% python3 -q
>>> import numpy as np
>>> from numpy import linalg as LA
>>> np.set_printoptions(precision=2, suppress=True, linewidth=120, sign=" ")
>>> u = np.array([0, 1, 0])
>>> M = u[np.abs(np.subtract.outer(np.arange(3), np.arange(3)))]
>>> M
array([[ 0,  1,  0],
       [ 1,  0,  1],
       [ 0,  1,  0]])
>>> # row 2 repeats row 0
>>> left, s, Vh = LA.svd(M)
>>> vecs = Vh[:(s > 1e-8).sum()]
>>> rng = np.random.default_rng(885532)
>>> vec = M[1] + 5 * M[2] + rng.integers(2) * np.eye(3)[1]
>>> vec
array([ 1.,  6.,  1.])
>>> vecs.T @ vecs
array([[ 0.5,  0. ,  0.5],
       [ 0. ,  1. ,  0. ],
       [ 0.5,  0. ,  0.5]])
>>> round(LA.norm(vec - vecs.T @ vecs @ vec), 2)
np.float64(0.0)
>>> LA.matrix_rank(np.vstack([M, vec]))
np.int64(2)
>>> np.allclose(vecs.T @ vecs @ vec, vec)
True
>>> M2 = np.array([[3, 5, 1], [1, 4, 1]])
>>> W2 = np.kron(M2, M)
>>> round(float(LA.norm(W2, 2)), 2), np.round(LA.norm(M2, 2) * LA.norm(M, 2), 2)
(10.19, np.float64(10.19))
>>> round(float(LA.norm(M, 2) / LA.norm(M)), 2)
0.71
>>> LA.matrix_rank(M, rtol=0.1)
np.int64(2)
>>> [round(float(x), 2) for x in LA.svd(M, compute_uv=False)[:3]]
[1.41, 1.41, 0.0]
>>> np.argsort(-LA.norm(M, axis=0).round(6), kind="stable")[:3]
array([ 1,  0,  2])
>>> LA.cond(M) > 100
np.True_
>>> vals, vecs = LA.eigh(M)
>>> vec = np.array([1, 2, 1])
>>> np.abs(M).sum(axis=1).max(), round(np.abs(vals).max(), 2)
(np.int64(2), np.float64(1.41))
>>> vec @ M @ vec
np.int64(8)
>>> LA.eigvalsh(M[1:, 1:])
array([-1.,  1.])
>>> left, s, Vh = LA.svd(M)
>>> np.argmax(s[:-1] / (s[1:] + 1e-6)) + 1
np.int64(2)
>>> s
array([ 1.41,  1.41,  0.  ])
>>> M2 = left[:, :2] @ np.diag(s[:2]) @ Vh[:2]
>>> round(LA.norm(M - M2, 2), 2), s[2]
(np.float64(0.0), np.float64(0.0))
>>> round(float(LA.norm(M - M2) / LA.norm(M)), 2)
0.0
>>> np.abs(M - M2).max()
np.float64(0.0)
>>> LA.matrix_rank(M, rtol=0.05)
np.int64(2)
>>> M2
array([[ 0.,  1.,  0.],
       [ 1.,  0.,  1.],
       [ 0.,  1.,  0.]])
>>> mat = np.load("mat.npy")
>>> mat
array([[-0.03,  0.45,  0.  ,  0.24, -0.54],
       [-0.01,  0.16,  0.  ,  0.08, -0.2 ],
       [ 0.07, -0.81,  0.  , -0.51,  0.89],
       [ 0.02, -0.31,  0.  , -0.16,  0.38],
       [-0.04,  0.56,  0.  ,  0.31, -0.66],
       [ 0.23, -1.  ,  0.  , -0.95,  1.  ],
       [-0.05,  0.66,  0.  ,  0.38, -0.76],
       [ 0.01, -0.16,  0.  , -0.08,  0.2 ],
       [ 0.03, -0.45,  0.  , -0.24,  0.54],
       [ 0.06, -0.74,  0.  , -0.45,  0.83],
       [ 0.01, -0.16,  0.  , -0.08,  0.2 ],
       [ 0.01, -0.16,  0.  , -0.08,  0.2 ],
       [ 0.02, -0.31,  0.  , -0.16,  0.38],
       [ 0.17, -0.99,  0.  , -0.88,  1.  ],
       [-0.02,  0.31,  0.  ,  0.16, -0.38],
       [ 0.08, -0.86,  0.  , -0.56,  0.92]])
>>> # null space of dimension 1
>>> r = LA.matrix_rank(mat)
>>> r
np.int64(4)
>>> ns = LA.svd(mat)[2][r:].T
>>> np.round(ns[:, 0] / ns[np.abs(ns[:, 0]).round(6).argmax(), 0], 2) + 0
array([ 0.,  0.,  1.,  0.,  0.])
>>> np.allclose(mat @ ns, 0)
True
>>> [int(LA.matrix_rank(mat[:i])) for i in range(1, len(mat) + 1)]
[1, 2, 3, 3, 4, 4, 4, 4, 4, 4, 4, 4, 4, 4, 4, 4]
>>> left, s, Vh = LA.svd(mat)
>>> vecs = Vh[:(s > 1e-8).sum()]
>>> vec = mat[2] + 4 * mat[8] + rng.integers(2) * np.eye(5)[0]
>>> vec
array([ 1.19, -2.61,  0.  , -1.47,  3.05])
>>> np.allclose(vecs.T @ vecs @ vec, vec)
True
>>> round(float(LA.norm(vec - vecs.T @ vecs @ vec)), 2)
0.0
>>> X = np.loadtxt("block2.csv", delimiter=",")
>>> X
array([[-0.6,  0.9, -1.8, -2.1],
       [-0.5,  0.2,  0.8,  0.8],
       [ 0.6,  0.3, -1.1,  1.1],
       [-1.2, -0.9, -0.6, -1.6],
       [-0.6,  0.6, -1.2,  0.4],
       [-0.4,  1.2, -1.2, -0.5],
       [ 0.5, -1.6, -2.1, -1.3],
       [-0.5,  0.3,  0.6, -1.2],
       [-2.2,  1. , -0.2, -0.2],
       [-1.6,  1.5,  0.5,  0.9],
       [-0.5,  1.2, -0.1,  1. ],
       [ 0.3, -1.3,  0.1,  1.5],
       [-1.2, -2.2, -0.8,  0.9],
       [ 0. ,  1.6,  1.1, -0.7],
       [-0.4, -1. ,  1.6, -0.2],
       [-1.1,  2.2, -0.8,  0.8],
       [ 2.4,  0.1,  1.1,  0.6],
       [ 0.7,  1.1,  0.1,  0.3],
       [-1.4, -0.9, -1.2, -1.1],
       [ 1.4,  1.3,  2.1,  0.1],
       [ 2. , -6. , -2. ,  2. ],
       [ 0. ,  0.1,  0.2,  0.5],
       [ 0.4,  0.3,  0. , -0.7],
       [ 0.9,  0.1, -1.6,  0.7],
       [-1.4,  1.7,  0.4,  0.7],
       [-0.4,  0.8,  0. , -0.5],
       [-0.2, -0.2, -0.9,  0. ],
       [ 1.1, -0.2,  0.6,  0.2],
       [-1.3, -1. ,  0.6,  0.2],
       [-1. , -0.5, -0.6, -0.6]])
>>> P = X @ LA.solve(X.T @ X, X.T)
>>> np.trace(P)
np.float64(4.0)
>>> np.allclose(P @ P, P)
True
>>> LA.matrix_rank(np.eye(30) - P)
np.int64(26)
>>> np.diag(P)
array([ 0.27,  0.06,  0.13,  0.16,  0.09,  0.1 ,  0.22,  0.08,  0.14,  0.16,  0.09,  0.1 ,  0.19,  0.07,  0.17,  0.21,
        0.19,  0.05,  0.13,  0.18,  0.6 ,  0.01,  0.03,  0.17,  0.13,  0.02,  0.03,  0.04,  0.14,  0.05])
>>> vec = np.array([2, -2, -2, 0])
>>> target = X @ vec
>>> np.round(LA.solve(X.T @ X, X.T @ target), 2) + 0
array([ 2., -2., -2.,  0.])
>>> target
array([ 0.6, -3. ,  2.8,  0.6,  0. , -0.8,  8.4, -2.8, -6. , -7.2, -3.2,  3. ,  3.6, -5.4, -2. , -5. ,  2.4, -1. ,
        1.4, -4. , 20. , -0.6,  0.2,  4.8, -7. , -2.4,  1.8,  1.4, -1.8,  0.2])
>>> np.round(LA.pinv(X) @ X, 2) + 0
array([[ 1.,  0.,  0.,  0.],
       [ 0.,  1.,  0.,  0.],
       [ 0.,  0.,  1.,  0.],
       [ 0.,  0.,  0.,  1.]])
>>> target = target + 0.3 * rng.normal(size=30)
>>> target
array([ 0.46, -2.69,  3.16,  0.68,  0.03, -1.07,  8.8 , -2.76, -6.65, -7.41, -3.39,  2.99,  3.27, -5.58, -1.86, -4.88,
        2.75, -0.79,  1.28, -4.25, 19.95, -0.17,  0.33,  4.99, -7.13, -2.12,  2.02,  1.37, -1.31,  0.13])
>>> b, *_ = LA.lstsq(X, target)
>>> round(float(LA.norm(target - X @ b)), 2)
1.35
>>> b
array([ 2.08, -2.  , -2.01, -0.01])
>>> b.round()
array([ 2., -2., -2., -0.])
>>> M2 = np.array([[4, -2, -2, -4, -5, -4], [-2, 0, 0, -1, 1, 2], [3, 1, -1, 1, -1, 5]])
>>> A = M2.T @ M2
>>> A
array([[ 29,  -5, -11, -11, -25,  -5],
       [ -5,   5,   3,   9,   9,  13],
       [-11,   3,   5,   7,  11,   3],
       [-11,   9,   7,  18,  18,  19],
       [-25,   9,  11,  18,  27,  17],
       [ -5,  13,   3,  19,  17,  45]])
>>> # null space of dimension 3
>>> LA.lstsq(mat[:-1].T, mat[-1])[2]
np.int32(4)
>>> try:
...     LA.inv(mat)
... except LA.LinAlgError as e:
...     print(repr(e))
... 
LinAlgError('Last 2 dimensions of the array must be square')
>>> round(np.trace(LA.pinv(mat) @ mat), 2)
np.float64(4.0)
>>> np.allclose(mat[:-1].T @ LA.lstsq(mat[:-1].T, mat[-1])[0], mat[-1])
True
>>> mat @ LA.pinv(mat) @ mat
array([[-0.03,  0.45,  0.  ,  0.24, -0.54],
       [-0.01,  0.16,  0.  ,  0.08, -0.2 ],
       [ 0.07, -0.81,  0.  , -0.51,  0.89],
       [ 0.02, -0.31,  0.  , -0.16,  0.38],
       [-0.04,  0.56,  0.  ,  0.31, -0.66],
       [ 0.23, -1.  ,  0.  , -0.95,  1.  ],
       [-0.05,  0.66,  0.  ,  0.38, -0.76],
       [ 0.01, -0.16,  0.  , -0.08,  0.2 ],
       [ 0.03, -0.45,  0.  , -0.24,  0.54],
       [ 0.06, -0.74,  0.  , -0.45,  0.83],
       [ 0.01, -0.16,  0.  , -0.08,  0.2 ],
       [ 0.01, -0.16,  0.  , -0.08,  0.2 ],
       [ 0.02, -0.31,  0.  , -0.16,  0.38],
       [ 0.17, -0.99,  0.  , -0.88,  1.  ],
       [-0.02,  0.31,  0.  ,  0.16, -0.38],
       [ 0.08, -0.86,  0.  , -0.56,  0.92]])
>>> LA.cond(A) > 100
np.True_
>>> LA.matrix_rank(A, rtol=0.1)
np.int64(2)
>>> np.argsort(-LA.norm(A, axis=0).round(6), kind="stable")[:3]
array([ 5,  4,  0])
>>> E = np.load("run15.npy")
>>> E
array([[ 1,  4],
       [ 4,  0],
       [ 2,  0],
       [ 0,  3]])
>>> M2 = E + rng.integers(-2, 3, (4, 1)) @ rng.integers(-2, 3, (1, 2))
>>> M2
array([[ 1,  4],
       [ 0, -2],
       [ 6,  2],
       [-2,  2]])
>>> np.round(LA.svd(M2 - E, compute_uv=False), 2) + 0
array([ 6.71,  0.  ])
>>> np.abs(M2 - E).sum(axis=1)
array([ 0,  6,  6,  3])
>>> left, s, Vh = LA.svd(E, full_matrices=False)
>>> (s > 1e-8).sum()
np.int64(2)
>>> np.round(Vh @ Vh.T, 2) + 0
array([[ 1.,  0.],
       [ 0.,  1.]])
>>> np.round(left.T @ E @ Vh.T, 2) + 0
array([[ 5.24,  0.  ],
       [ 0.  ,  4.3 ]])
>>> np.round(left.T @ left, 2) + 0
array([[ 1.,  0.],
       [ 0.,  1.]])
>>> P = E @ LA.solve(E.T @ E, E.T)
>>> np.round(LA.eigvalsh(P), 2) + 0
array([ 0.,  0.,  1.,  1.])
>>> np.trace(P)
np.float64(2.0)
>>> M2 = np.c_[E[:, :1] @ np.array([[4]]), np.array([-8, -2, -8, 7])]
>>> M2
array([[ 4, -8],
       [16, -2],
       [ 8, -8],
       [ 0,  7]])
>>> LA.matrix_rank(np.c_[E, M2])
np.int64(3)
>>> np.round(LA.lstsq(E, M2[:, 0])[0], 2) + 0
array([ 4.,  0.])
>>> LA.matrix_rank(M2)
np.int64(2)
>>> vec = np.array([4, -6])
>>> target = M2 @ vec
>>> b, lr = np.zeros(2), 1 / LA.norm(M2, 2) ** 2
>>> for i in range(60):
...     b -= lr * M2.T @ (M2 @ b - target)
...     if i % 10 == 0: print(i, round(LA.norm(M2 @ b - target), 2))
... 
0 24.97
10 1.12
20 0.05
30 0.0
40 0.0
50 0.0
>>> b
array([ 4., -6.])
>>> m1 = np.loadtxt("dump.csv", delimiter=",")
>>> m1
array([[ 2.59,  1.12,  0.58, -1.14,  2.5 ],
       [ 3.53,  1.34,  0.24, -1.62, -0.5 ],
       [ 0.35,  4.56,  0.17,  1.32,  3.72],
       [-0.39,  0.05, -0.72,  0.87, -1.73],
       [ 0.99,  2.2 ,  0.8 , -1.15,  5.13],
       [ 1.7 ,  1.  ,  1.25, -1.13,  4.31],
       [ 2.51, -0.7 ,  0.27, -2.12, -2.07],
       [ 4.45,  6.14, -0.73,  0.25,  1.04],
       [ 2.86,  4.04,  0.71,  0.45,  3.44],
       [ 5.27,  4.08, -0.63, -0.36, -1.04],
       [ 2.16, -1.2 ,  0.64, -2.52, -2.59],
       [ 2.7 , -0.51,  1.28, -2.35, -0.25],
       [-2.85, -1.39, -0.57,  1.15, -0.67],
       [ 1.86,  1.82,  0.2 , -0.27,  0.82],
       [-1.43,  2.54,  0.02,  1.75,  5.05],
       [-4.06, -0.2 , -0.45,  2.38,  0.82],
       [ 0.44,  0.61,  0.15, -0.36, -1.9 ],
       [-3.44, -4.74,  0.92, -1.1 ,  0.77],
       [-3.69, -5.77, -0.09, -1.08, -3.17],
       [ 1.71,  4.77, -0.68,  0.99,  1.82],
       [ 4.07,  2.55, -0.28, -0.75,  0.26],
       [-0.67, -1.42,  1.07, -0.81,  1.56],
       [-3.13, -1.3 , -0.56,  1.61, -0.83],
       [-3.36, -4.14,  0.07, -0.27, -2.73]])
>>> Xc = m1 - m1.mean(axis=0)
>>> vecs = LA.svd(Xc)[2][:3]
>>> M2 = Xc - Xc @ vecs.T @ vecs
>>> np.diag(vecs.T @ vecs)
array([ 0.75,  0.74,  0.13,  0.44,  0.94])
>>> round(LA.norm(M2) / LA.norm(Xc), 2)
np.float64(0.08)
>>> np.round(np.cov(Xc @ vecs.T, rowvar=False), 2) + 0
array([[ 16.12,   0.  ,   0.  ],
       [  0.  ,   6.51,   0.  ],
       [  0.  ,   0.  ,   2.8 ]])
>>> feats = np.load("layer4.npy")
>>> feats
array([[-2,  1, -2,  1, -2],
       [ 2, -2, -2, -2, -1],
       [ 2, -1,  1, -2,  1],
       [ 2, -1,  1, -2,  1]])
>>> # rank 3
>>> LA.matrix_rank(feats, rtol=0.1)
np.int64(3)
>>> np.round(LA.norm(feats, 2) / LA.norm(feats), 2)
np.float64(0.85)
>>> [round(float(x), 2) for x in LA.svd(feats, compute_uv=False)[:3]]
[6.17, 3.8, 0.71]
>>> F = np.load("a.npy")
>>> F
array([[-1.67, -0.71,  1.99, -0.79],
       [ 4.17,  1.99, -4.63,  2.02],
       [ 2.88,  1.38, -2.41,  0.8 ],
       [ 0.17,  0.  ,  0.22,  0.07],
       [-0.67, -0.07,  0.38, -0.23],
       [ 2.57,  1.44, -2.38,  1.04],
       [-0.31, -0.54,  0.5 ,  0.33],
       [-0.97, -1.02,  0.63, -0.1 ],
       [ 0.21, -0.29,  0.55, -0.42],
       [ 2.19,  0.91, -1.95,  1.32],
       [ 3.52,  1.71, -2.73,  1.57],
       [-2.41, -1.01,  1.98, -1.33],
       [ 1.35,  0.64, -1.93,  0.83],
       [ 0.66,  0.02, -0.6 ,  0.64],
       [ 1.43,  0.7 , -0.78,  0.12],
       [ 2.  ,  0.82, -2.22,  1.06]])
>>> M2 = F + rng.integers(-2, 3, (16, 1)) @ rng.integers(-2, 3, (1, 4))
>>> M2
array([[-1.67, -0.71,  1.99, -0.79],
       [ 4.17,  1.99, -4.63,  2.02],
       [ 3.88,  1.38, -4.41,  0.8 ],
       [ 1.17,  0.  , -1.78,  0.07],
       [ 0.33, -0.07, -1.62, -0.23],
       [ 3.57,  1.44, -4.38,  1.04],
       [-2.31, -0.54,  4.5 ,  0.33],
       [-0.97, -1.02,  0.63, -0.1 ],
       [-0.79, -0.29,  2.55, -0.42],
       [ 1.19,  0.91,  0.05,  1.32],
       [ 5.52,  1.71, -6.73,  1.57],
       [-2.41, -1.01,  1.98, -1.33],
       [ 2.35,  0.64, -3.93,  0.83],
       [ 1.66,  0.02, -2.6 ,  0.64],
       [ 0.43,  0.7 ,  1.22,  0.12],
       [ 2.  ,  0.82, -2.22,  1.06]])
>>> np.abs(M2 - F).sum(axis=1)
array([ 0.,  0.,  3.,  3.,  3.,  3.,  6.,  0.,  3.,  3.,  6.,  0.,  3.,  3.,  3.,  0.])
>>> LA.matrix_rank(M2 - F, tol=1e-8)
np.int64(1)
>>> np.round(LA.svd(M2 - F, compute_uv=False), 2) + 0
array([ 9.22,  0.  ,  0.  ,  0.  ])
